In [1]: import numpy as np

In [2]: np.set_printoptions(suppress=True, linewidth=140)

In [3]: rd = lambda a: np.round(a, 3) + 0

In [4]: M = np.array([[8, 0, 0, 0, 0, 0, 0],
   ...:     [0, 0, 0, 0, 0, 0, 0],
   ...:     [0, 0, 6, 0, 0, 0, 0],
   ...:     [0, 0, 0, 3, 0, 0, 0],
   ...:     [0, 0, 0, 0, 6, 0, 0],
   ...:     [0, 0, 0, 0, 0, 9, 0],
   ...:     [0, 0, 0, 0, 0, 0, 0]])

In [5]: U, sigma, VT = np.linalg.svd(M)

In [6]: np.argmax(sigma[:-1] / (sigma[1:] + 1e-6)) + 1
Out[6]: np.int64(5)

In [7]: print(sigma)
[9. 8. 6. 6. 3. 0. 0.]

In [8]: A2 = U[:, :5] @ np.diag(sigma[:5]) @ VT[:5]

In [9]: print(rd(np.linalg.norm(M - A2) / np.linalg.norm(M)))
0.0

In [10]: A2
Out[10]: 
array([[8., 0., 0., 0., 0., 0., 0.],
       [0., 0., 0., 0., 0., 0., 0.],
       [0., 0., 6., 0., 0., 0., 0.],
       [0., 0., 0., 3., 0., 0., 0.],
       [0., 0., 0., 0., 6., 0., 0.],
       [0., 0., 0., 0., 0., 9., 0.],
       [0., 0., 0., 0., 0., 0., 0.]])

In [11]: np.abs(M - A2).max()
Out[11]: np.float64(0.0)

In [12]: U, sigma = np.linalg.svd(A2)
Traceback (most recent call last):
  Cell In[12], line 1
    U, sigma = np.linalg.svd(A2)
ValueError: too many values to unpack (expected 2)


In [13]: U, sigma, VT = np.linalg.svd(A2, full_matrices=False)

In [14]: np.abs(U[:, 0]).round(6).argmax()
Out[14]: np.int64(5)

In [15]: rd(sigma / sigma[0])
Out[15]: array([1.   , 0.889, 0.667, 0.667, 0.333, 0.   , 0.   ])

In [16]: np.abs(VT[0])
Out[16]: array([0., 0., 0., 0., 0., 1., 0.])

In [17]: U.T @ U
Out[17]: 
array([[1., 0., 0., 0., 0., 0., 0.],
       [0., 1., 0., 0., 0., 0., 0.],
       [0., 0., 1., 0., 0., 0., 0.],
       [0., 0., 0., 1., 0., 0., 0.],
       [0., 0., 0., 0., 1., 0., 0.],
       [0., 0., 0., 0., 0., 1., 0.],
       [0., 0., 0., 0., 0., 0., 1.]])

In [18]: sigma
Out[18]: array([9., 8., 6., 6., 3., 0., 0.])
